$ python -q
>>> import numpy as np
>>> np.set_printoptions(precision=2, suppress=True, linewidth=200)
>>> def rd(a):
...     return np.round(a, 2) + 0
... 
>>> F = np.load("x.npy")
>>> F
array([[ 0.1 ,  0.6 ,  1.  ,  0.4 , -0.77, -2.1 ],
       [-0.3 , -0.7 , -0.6 ,  1.  , -2.05, -0.8 ],
       [-1.4 ,  1.4 ,  0.2 ,  1.8 , -3.61,  0.6 ],
       [-0.2 ,  0.4 , -1.3 , -0.1 ,  0.2 , -0.2 ],
       [ 0.5 ,  0.7 , -0.7 , -0.4 ,  0.78,  0.2 ],
       [ 0.3 , -0.7 ,  0.9 , -0.4 ,  0.85, -0.1 ],
       [ 0.1 ,  0.9 , -1.1 ,  2.4 , -4.76,  1.2 ],
       [-0.4 ,  0.1 ,  0.9 , -1.5 ,  3.  , -0.3 ],
       [ 1.5 ,  0.6 ,  0.7 , -1.9 ,  3.77, -0.8 ],
       [-3.  ,  1.  ,  0.6 , -0.3 ,  0.61, -0.5 ],
       [-1.2 ,  0.2 ,  0.5 ,  0.3 , -0.56,  0.6 ]])
>>> vec = np.array([5, 0, 5, 5, 2, 3])
>>> h1 = np.maximum(F @ vec, 0)
>>> rd(np.maximum(F @ (3 * vec), 0))
array([ 0.  ,  0.  ,  0.  ,  0.  ,  0.  , 16.2 ,  3.24,  0.3 , 19.92,  0.  ,  0.  ])
>>> rd(h1)
array([0.  , 0.  , 0.  , 0.  , 0.  , 5.4 , 1.08, 0.1 , 6.64, 0.  , 0.  ])
>>> rd(F.T @ h1)
array([ 11.65,   1.19,   8.41, -12.33,  24.78,  -4.59])
>>> vec = np.array([-3, 3, 1, -3, 1, -1])
>>> rhs = F @ vec
>>> rd(np.linalg.lstsq(F, rhs)[0])
array([-3.,  3.,  1., -3.,  1., -1.])
>>> rd(np.linalg.solve(F.T @ F, F.T @ rhs))
array([-3.,  3.,  1., -3.,  1., -1.])
>>> rd(np.linalg.pinv(F) @ F)
array([[1., 0., 0., 0., 0., 0.],
       [0., 1., 0., 0., 0., 0.],
       [0., 0., 1., 0., 0., 0.],
       [0., 0., 0., 1., 0., 0.],
       [0., 0., 0., 0., 1., 0.],
       [0., 0., 0., 0., 0., 1.]])
>>> rng = np.random.default_rng(77)
>>> rhs = rhs + 0.1 * rng.normal(size=11)
>>> rd(rhs)
array([  2.67,  -6.11,  -0.74,   1.04,   1.75,   0.04, -11.9 ,  10.31,   8.09,  14.51,   2.63])
>>> beta, *_ = np.linalg.lstsq(F, rhs)
>>> rd(F.T @ (rhs - F @ beta))
array([0., 0., 0., 0., 0., 0.])
>>> rd(np.linalg.norm(rhs - F @ beta))
np.float64(0.29)
>>> rd(F.sum(axis=0))
array([-4.  ,  4.5 ,  1.1 ,  1.3 , -2.54, -2.2 ])
>>> F[11]
Traceback (most recent call last):
  File "<python-input-22>", line 1, in <module>
    F[11]
    ~^^^^
IndexError: index 11 is out of bounds for axis 0 with size 11
>>> F[:, 6]
Traceback (most recent call last):
  File "<python-input-23>", line 1, in <module>
    F[:, 6]
    ~^^^^^^
IndexError: index 6 is out of bounds for axis 1 with size 6
>>> rd(np.linalg.norm(F))
np.float64(10.93)
>>> labels = rng.permutation(6)
>>> out = F[:, labels] * rng.choice([-1, 1], 6)
>>> out
array([[ 0.1 , -0.4 , -0.77, -1.  , -2.1 , -0.6 ],
       [-0.3 , -1.  , -2.05,  0.6 , -0.8 ,  0.7 ],
       [-1.4 , -1.8 , -3.61, -0.2 ,  0.6 , -1.4 ],
       [-0.2 ,  0.1 ,  0.2 ,  1.3 , -0.2 , -0.4 ],
       [ 0.5 ,  0.4 ,  0.78,  0.7 ,  0.2 , -0.7 ],
       [ 0.3 ,  0.4 ,  0.85, -0.9 , -0.1 ,  0.7 ],
       [ 0.1 , -2.4 , -4.76,  1.1 ,  1.2 , -0.9 ],
       [-0.4 ,  1.5 ,  3.  , -0.9 , -0.3 , -0.1 ],
       [ 1.5 ,  1.9 ,  3.77, -0.7 , -0.8 , -0.6 ],
       [-3.  ,  0.3 ,  0.61, -0.6 , -0.5 , -1.  ],
       [-1.2 , -0.3 , -0.56, -0.5 ,  0.6 , -0.2 ]])
>>> U, _, VT = np.linalg.svd(F.T @ out)
>>> rd(U @ VT)
array([[ 1.,  0.,  0.,  0.,  0.,  0.],
       [ 0.,  0.,  0.,  0.,  0., -1.],
       [ 0.,  0.,  0., -1.,  0.,  0.],
       [ 0., -1.,  0.,  0.,  0.,  0.],
       [ 0.,  0.,  1.,  0.,  0.,  0.],
       [ 0.,  0.,  0.,  0.,  1.,  0.]])
>>> rd(np.linalg.lstsq(F, out)[0])
array([[ 1.,  0.,  0.,  0.,  0.,  0.],
       [ 0.,  0.,  0.,  0.,  0., -1.],
       [ 0.,  0.,  0., -1.,  0.,  0.],
       [ 0., -1.,  0.,  0.,  0.,  0.],
       [ 0.,  0.,  1.,  0.,  0.,  0.],
       [ 0.,  0.,  0.,  0.,  1.,  0.]])
>>> arr = np.load("data.npy")
>>> arr
array([[10,  7,  0,  3],
       [ 6,  3, -4, -1],
       [ 5,  2, -5, -2],
       [ 4,  1, -6, -3],
       [ 8,  5, -2,  1]])
>>> np.allclose(arr[:-1].T @ np.linalg.lstsq(arr[:-1].T, arr[-1])[0], arr[-1])
True
>>> np.linalg.lstsq(arr[:-1].T, arr[-1])[2]
np.int32(2)
>>> t3 = np.stack([arr, 4 * arr, arr[::-1]])
>>> rd(np.linalg.norm(t3, axis=(1, 2)))
array([20.83, 83.33, 20.83])
>>> np.linalg.matrix_rank(t3)
array([2, 2, 2])
>>> U, sig, VT = np.linalg.svd(arr)
>>> vecs = VT[:(sig > 1e-8).sum()]
>>> vec = arr[4] + 2 * arr[0] + rng.integers(2) * np.eye(4)[2]
>>> vec
array([28., 19., -2.,  7.])
>>> np.linalg.matrix_rank(np.vstack([arr, vec]))
np.int64(2)
>>> np.allclose(vecs.T @ vecs @ vec, vec)
True
>>> rd(np.diag(vecs.T @ vecs))
array([0.68, 0.32, 0.68, 0.32])
>>> th = np.radians(72)
>>> Rm = np.eye(4)
>>> Rm[2, 2] = Rm[3, 3] = np.cos(th)
>>> Rm[2, 3], Rm[3, 2] = -np.sin(th), np.sin(th)
>>> rd(Rm)
array([[ 1.  ,  0.  ,  0.  ,  0.  ],
       [ 0.  ,  1.  ,  0.  ,  0.  ],
       [ 0.  ,  0.  ,  0.31, -0.95],
       [ 0.  ,  0.  ,  0.95,  0.31]])
>>> out = arr @ Rm.T
>>> np.allclose(np.linalg.norm(arr, axis=1), np.linalg.norm(out, axis=1))
True
>>> np.allclose(arr @ arr.T, out @ out.T)
True
>>> rd(np.linalg.svd(arr, compute_uv=False)), rd(np.linalg.svd(out, compute_uv=False))
(array([18.95,  8.66,  0.  ,  0.  ]), array([18.95,  8.66,  0.  ,  0.  ]))
>>> m1 = np.array([[25, 20, -15, 15, 20, -20, 15, 30, 45],
...     [0, 0, 0, 0, 0, 0, 0, 0, 0],
...     [0, 0, 0, 0, 0, 0, 0, 0, 0],
...     [15, 12, -9, 9, 12, -12, 9, 18, 27],
...     [20, 16, -12, 12, 16, -16, 12, 24, 36],
...     [20, 16, -12, 12, 16, -16, 12, 24, 36],
...     [25, 20, -15, 15, 20, -20, 15, 30, 45]])
>>> t3 = np.stack([m1, -3 * m1, m1[::-1]])
>>> rd(np.linalg.norm(t3, axis=(1, 2)))
array([140.52, 421.57, 140.52])
>>> (t3 @ m1.T).shape
(3, 7, 7)
>>> t3.shape
(3, 7, 9)
>>> np.linalg.matrix_rank(t3.reshape(3, -1))
np.int64(2)
>>> t3.sum(axis=0)
array([[-25, -20,  15, -15, -20,  20, -15, -30, -45],
       [ 20,  16, -12,  12,  16, -16,  12,  24,  36],
       [ 20,  16, -12,  12,  16, -16,  12,  24,  36],
       [-15, -12,   9,  -9, -12,  12,  -9, -18, -27],
       [-40, -32,  24, -24, -32,  32, -24, -48, -72],
       [-40, -32,  24, -24, -32,  32, -24, -48, -72],
       [-25, -20,  15, -15, -20,  20, -15, -30, -45]])
